% ipython --no-banner

In [1]: import numpy as np

In [2]: import numpy.linalg as la

In [3]: np.set_printoptions(precision=2, suppress=True, linewidth=140, sign=" ")

In [4]: def rd(a):
   ...:     return np.round(a, 2) + 0
   ...: 

In [5]: arr = np.loadtxt("a.csv", delimiter=",")

In [6]: print(rd(arr))
[[ 1.    0.    0.    0.    0.  ]
 [ 0.    1.    0.    0.    0.  ]
 [ 0.    0.    0.87 -0.5   0.  ]
 [ 0.    0.    0.5   0.87  0.  ]
 [ 0.    0.    0.    0.    1.  ]]

In [7]: vec = np.array([3, 0, 4, 2, 4])

In [8]: print(rd(arr * vec))
[[ 3.    0.    0.    0.    0.  ]
 [ 0.    0.    0.    0.    0.  ]
 [ 0.    0.    3.46 -1.    0.  ]
 [ 0.    0.    2.    1.73  0.  ]
 [ 0.    0.    0.    0.    4.  ]]

In [9]: print(rd(arr @ vec))
[ 3.    0.    2.46  3.73  4.  ]

In [10]: print(rd(np.einsum("ij,j->i", arr, vec)))
[ 3.    0.    2.46  3.73  4.  ]

In [11]: print(rd(arr.T @ arr))
[[ 1.  0.  0.  0.  0.]
 [ 0.  1.  0.  0.  0.]
 [ 0.  0.  1.  0.  0.]
 [ 0.  0.  0.  1.  0.]
 [ 0.  0.  0.  0.  1.]]

In [12]: print(rd(la.svd(arr, compute_uv=False)))
[ 1.  1.  1.  1.  1.]

In [13]: print(rd(la.pinv(arr)))
[[ 1.    0.    0.    0.    0.  ]
 [ 0.    1.    0.    0.    0.  ]
 [ 0.    0.    0.87  0.5   0.  ]
 [ 0.    0.   -0.5   0.87  0.  ]
 [ 0.    0.    0.    0.    1.  ]]

In [14]: print(arr[:, 0] @ arr[:, 1])
0.0

In [15]: print(rd(arr @ arr.T))
[[ 1.  0.  0.  0.  0.]
 [ 0.  1.  0.  0.  0.]
 [ 0.  0.  1.  0.  0.]
 [ 0.  0.  0.  1.  0.]
 [ 0.  0.  0.  0.  1.]]

In [16]: blk = np.stack([arr, 3 * arr, arr[::-1]])

In [17]: print(rd(la.norm(blk, axis=(1, 2))))
[ 2.24  6.71  2.24]

In [18]: print(np.einsum("bij,cij->bc", blk, blk))
[[  5.  15.   1.]
 [ 15.  45.   3.]
 [  1.   3.   5.]]

In [19]: print(la.matrix_rank(blk.reshape(3, -1)))
2

In [20]: print((blk @ arr.T).shape)
(3, 5, 5)

In [21]: m1 = np.load("m.npy")

In [22]: print(m1)
[[ 0. -1.  0.  0.  0.  0.  0.  0.  0.  0.  0.  0.  0.  0.]
 [-1.  0. -1.  0.  0.  0.  0.  0.  0.  0.  0.  0.  0.  0.]
 [ 0. -1.  1. -1.  0.  0.  0.  0.  0.  0.  0.  0.  0.  0.]
 [ 0.  0. -1.  2. -1.  0.  0.  0.  0.  0.  0.  0.  0.  0.]
 [ 0.  0.  0. -1.  1. -1.  0.  0.  0.  0.  0.  0.  0.  0.]
 [ 0.  0.  0.  0. -1.  2. -1.  0.  0.  0.  0.  0.  0.  0.]
 [ 0.  0.  0.  0.  0. -1.  1. -1.  0.  0.  0.  0.  0.  0.]
 [ 0.  0.  0.  0.  0.  0. -1.  1. -1.  0.  0.  0.  0.  0.]
 [ 0.  0.  0.  0.  0.  0.  0. -1.  1. -1.  0.  0.  0.  0.]
 [ 0.  0.  0.  0.  0.  0.  0.  0. -1.  0. -1.  0.  0.  0.]
 [ 0.  0.  0.  0.  0.  0.  0.  0.  0. -1.  1. -1.  0.  0.]
 [ 0.  0.  0.  0.  0.  0.  0.  0.  0.  0. -1.  0. -1.  0.]
 [ 0.  0.  0.  0.  0.  0.  0.  0.  0.  0.  0. -1.  2. -1.]
 [ 0.  0.  0.  0.  0.  0.  0.  0.  0.  0.  0.  0. -1.  0.]]

In [23]: w, vecs = la.eigh(m1)

In [24]: print(rd(np.abs(vecs[:, -1])))
[ 0.02  0.08  0.26  0.52  0.46  0.56  0.31  0.16  0.08  0.03  0.01  0.01  0.01  0.  ]

In [25]: print(np.abs(vecs[:, -1]).round(6).argmax())
5

In [26]: print(np.unique(w.round(6) + 0, return_counts=True)[1])
[ 1  1  1  1  1  1  1  1  1  1  1  1  1  1]

In [27]: print((w > 1e-8).sum(), (w < -1e-8).sum())
8 5

In [28]: w, vecs = la.eigh(m1)

In [29]: vec = np.array([1, 2, 1, 2, 3, 2, 3, 1, 2, 2, 0, 2, 0, 3])

In [30]: print(np.abs(m1).sum(axis=1).max(), rd(np.abs(w).max()))
4.0 3.37

In [31]: print((np.sign(vecs[:, -1].round(6)) == np.sign(vecs[0, -1].round(6))).astype(int))
[ 1  0  1  0  1  0  1  0  1  0  1  0  1  0]

In [32]: print(rd(vec @ m1 @ vec / (vec @ vec)), rd(w[0]), rd(w[-1]))
-0.48 -1.34 3.37

In [33]: print(rd(la.eigvalsh(m1[1:, 1:])))
[-1.34 -0.83 -0.77 -0.43 -0.16  0.13  0.9   1.31  1.81  2.36  2.81  2.86  3.36]

In [34]: print(rd(np.trace(la.pinv(m1) @ m1)))
13.0

In [35]: U, sv, VT = la.svd(m1)

In [36]: vecs = VT[:(sv > 1e-8).sum()]

In [37]: rng = np.random.default_rng(8202)

In [38]: vec = m1[2] + 5 * m1[9] + rng.integers(2) * np.eye(14)[8]

In [39]: print(vec)
[ 0. -1.  1. -1.  0.  0.  0.  0. -4.  0. -5.  0.  0.  0.]

In [40]: print(rd(la.norm(vec - vecs.T @ vecs @ vec)))
0.0

In [41]: print(la.matrix_rank(np.vstack([m1, vec])))
13

In [42]: print(rd(np.diag(vecs.T @ vecs)))
[ 0.89  1.    0.89  0.89  0.89  1.    0.89  0.89  1.    0.89  1.    0.89  1.    0.89]

In [43]: M = np.load("out9.npy")

In [44]: print(M)
[[-5.97  5.99  1.98 -2.01  5.98 -1.99 -6.03  2.01  0.    3.98 -5.96]
 [ 7.99 -7.98 -2.67  2.7  -8.01  2.67  7.96 -2.61  0.02 -5.33  7.95]
 [-0.73  0.72  0.23 -0.23  0.71 -0.24 -0.75  0.22  0.01  0.47 -0.73]
 [ 1.56 -1.52 -0.49  0.51 -1.53  0.51  1.56 -0.52 -0.04 -1.02  1.55]
 [-1.6   1.63  0.52 -0.54  1.63 -0.51 -1.65  0.55  0.02  1.09 -1.62]
 [ 0.89 -0.9  -0.29  0.33 -0.89  0.3   0.91 -0.3  -0.01 -0.59  0.93]
 [ 0.03 -0.01  0.01  0.03 -0.03  0.06  0.04  0.    0.   -0.07  0.04]
 [ 6.48 -6.46 -2.15  2.18 -6.47  2.16  6.45 -2.15  0.03 -4.33  6.51]
 [-1.38  1.36  0.48 -0.45  1.34 -0.43 -1.37  0.47  0.02  0.95 -1.37]
 [ 4.54 -4.57 -1.5   1.51 -4.58  1.52  4.53 -1.48 -0.02 -3.01  4.51]
 [-5.    4.99  1.64 -1.65  4.98 -1.65 -4.99  1.66 -0.04  3.27 -4.97]
 [ 2.29 -2.27 -0.74  0.81 -2.28  0.73  2.27 -0.78  0.01 -1.52  2.29]
 [-1.39  1.41  0.48 -0.48  1.4  -0.44 -1.44  0.52  0.03  0.93 -1.42]
 [-1.11  1.08  0.37 -0.37  1.14 -0.35 -1.12  0.35  0.01  0.76 -1.14]
 [ 0.4  -0.42 -0.12  0.1  -0.42  0.15  0.45 -0.16 -0.01 -0.26  0.44]
 [-4.79  4.8   1.59 -1.61  4.8  -1.61 -4.84  1.62  0.02  3.19 -4.8 ]
 [ 1.24 -1.25 -0.41  0.4  -1.25  0.43  1.26 -0.46 -0.04 -0.83  1.27]
 [-3.04  3.1   1.02 -1.02  3.02 -1.   -3.11  0.99 -0.04  2.04 -3.05]
 [ 1.42 -1.38 -0.46  0.51 -1.44  0.46  1.37 -0.46 -0.01 -0.91  1.37]
 [-1.09  1.07  0.35 -0.38  1.08 -0.39 -1.11  0.36 -0.01  0.7  -1.07]
 [-0.1   0.07  0.03 -0.02  0.08 -0.01 -0.06  0.04  0.03  0.05 -0.1 ]
 [ 0.52 -0.56 -0.15  0.16 -0.58  0.23  0.52 -0.17  0.01 -0.35  0.57]
 [ 2.39 -2.4  -0.77  0.8  -2.4   0.81  2.42 -0.81 -0.01 -1.6   2.43]
 [ 0.09 -0.13 -0.01  0.02 -0.1   0.03  0.11 -0.02  0.   -0.05  0.08]
 [ 1.83 -1.82 -0.55  0.63 -1.84  0.59  1.81 -0.59 -0.02 -1.19  1.81]
 [-0.25  0.26  0.06 -0.08  0.25 -0.06 -0.26  0.09 -0.01  0.18 -0.29]
 [ 3.52 -3.54 -1.15  1.19 -3.57  1.16  3.53 -1.17  0.02 -2.35  3.55]
 [-2.85  2.83  0.96 -0.92  2.85 -0.95 -2.83  0.97  0.    1.89 -2.82]
 [ 2.46 -2.44 -0.81  0.83 -2.39  0.83  2.46 -0.82 -0.01 -1.62  2.5 ]
 [-0.61  0.55  0.19 -0.18  0.59 -0.2  -0.56  0.15 -0.02  0.4  -0.58]
 [-3.1   3.1   1.06 -1.03  3.1  -1.01 -3.14  1.03 -0.03  2.1  -3.08]
 [ 1.19 -1.21 -0.39  0.41 -1.24  0.4   1.21 -0.42 -0.02 -0.83  1.17]
 [-2.85  2.84  0.93 -0.98  2.83 -0.95 -2.84  0.94  0.    1.9  -2.8 ]
 [ 2.48 -2.48 -0.83  0.82 -2.5   0.85  2.48 -0.83 -0.01 -1.64  2.48]
 [ 1.33 -1.31 -0.43  0.44 -1.37  0.45  1.32 -0.42 -0.01 -0.88  1.32]
 [-0.49  0.48  0.18 -0.13  0.5  -0.18 -0.49  0.19  0.02  0.32 -0.48]
 [-4.83  4.85  1.6  -1.61  4.8  -1.61 -4.81  1.62 -0.05  3.24 -4.84]
 [ 3.01 -3.01 -0.99  1.02 -3.04  1.01  3.01 -0.98  0.01 -2.01  3.05]
 [ 4.1  -4.15 -1.39  1.4  -4.09  1.38  4.1  -1.37 -0.01 -2.77  4.13]
 [-2.83  2.84  0.94 -0.96  2.82 -0.94 -2.85  0.97  0.01  1.87 -2.84]
 [ 4.33 -4.36 -1.44  1.46 -4.33  1.46  4.36 -1.43  0.   -2.88  4.35]
 [-0.86  0.87  0.28 -0.3   0.87 -0.3  -0.87  0.33  0.01  0.63 -0.9 ]
 [ 1.02 -0.98 -0.33  0.35 -0.98  0.37  1.   -0.33  0.02 -0.65  0.99]
 [-2.92  2.94  0.96 -0.93  2.92 -0.95 -2.9   0.98 -0.03  1.95 -2.94]
 [ 2.42 -2.45 -0.82  0.79 -2.45  0.83  2.41 -0.82 -0.01 -1.66  2.49]
 [-2.2   2.26  0.75 -0.73  2.22 -0.75 -2.24  0.73  0.    1.45 -2.2 ]
 [ 4.96 -4.96 -1.66  1.65 -4.95  1.66  4.97 -1.64  0.   -3.32  4.97]]

In [45]: vec = np.array([2, 0, 2, 1, 2, 1, 0, 1, 2, 2, 1])

In [46]: target = M @ vec

In [47]: print(rd(la.lstsq(M, target)[0]))
[ 2.  0.  2.  1.  2.  1.  0.  1.  2.  2.  1.]

In [48]: print(rd(la.pinv(M) @ M))
[[ 1.  0.  0.  0.  0.  0.  0.  0.  0.  0.  0.]
 [ 0.  1.  0.  0.  0.  0.  0.  0.  0.  0.  0.]
 [ 0.  0.  1.  0.  0.  0.  0.  0.  0.  0.  0.]
 [ 0.  0.  0.  1.  0.  0.  0.  0.  0.  0.  0.]
 [ 0.  0.  0.  0.  1.  0.  0.  0.  0.  0.  0.]
 [ 0.  0.  0.  0.  0.  1.  0.  0.  0.  0.  0.]
 [ 0.  0.  0.  0.  0.  0.  1.  0.  0.  0.  0.]
 [ 0.  0.  0.  0.  0.  0.  0.  1.  0.  0.  0.]
 [ 0.  0.  0.  0.  0.  0.  0.  0.  1.  0.  0.]
 [ 0.  0.  0.  0.  0.  0.  0.  0.  0.  1.  0.]
 [ 0.  0.  0.  0.  0.  0.  0.  0.  0.  0.  1.]]

In [49]: target = target + 0.3 * rng.normal(size=47)

In [50]: print(rd(target))
[ 4.47 -5.8   0.04 -0.97  1.58 -0.82  0.7  -3.95  1.2  -3.58  3.09 -1.12  1.08  0.97 -0.39  3.08 -0.55  1.93 -1.02  1.25 -0.19 -0.53 -1.76
  0.53 -1.69  0.21 -1.92  2.15 -1.56  0.5   2.17 -0.98  1.74 -1.41 -0.96  0.28  3.52 -2.02 -2.4   1.8  -3.34  0.67 -0.27  2.24 -2.07  1.26
 -3.1 ]

In [51]: coef, *_ = la.lstsq(M, target)

In [52]: print(rd(la.norm(target - M @ coef)))
2.02

In [53]: print(coef.round())
[ 1.  0.  1.  2.  3.  3. -0. -1.  2.  1.  1.]
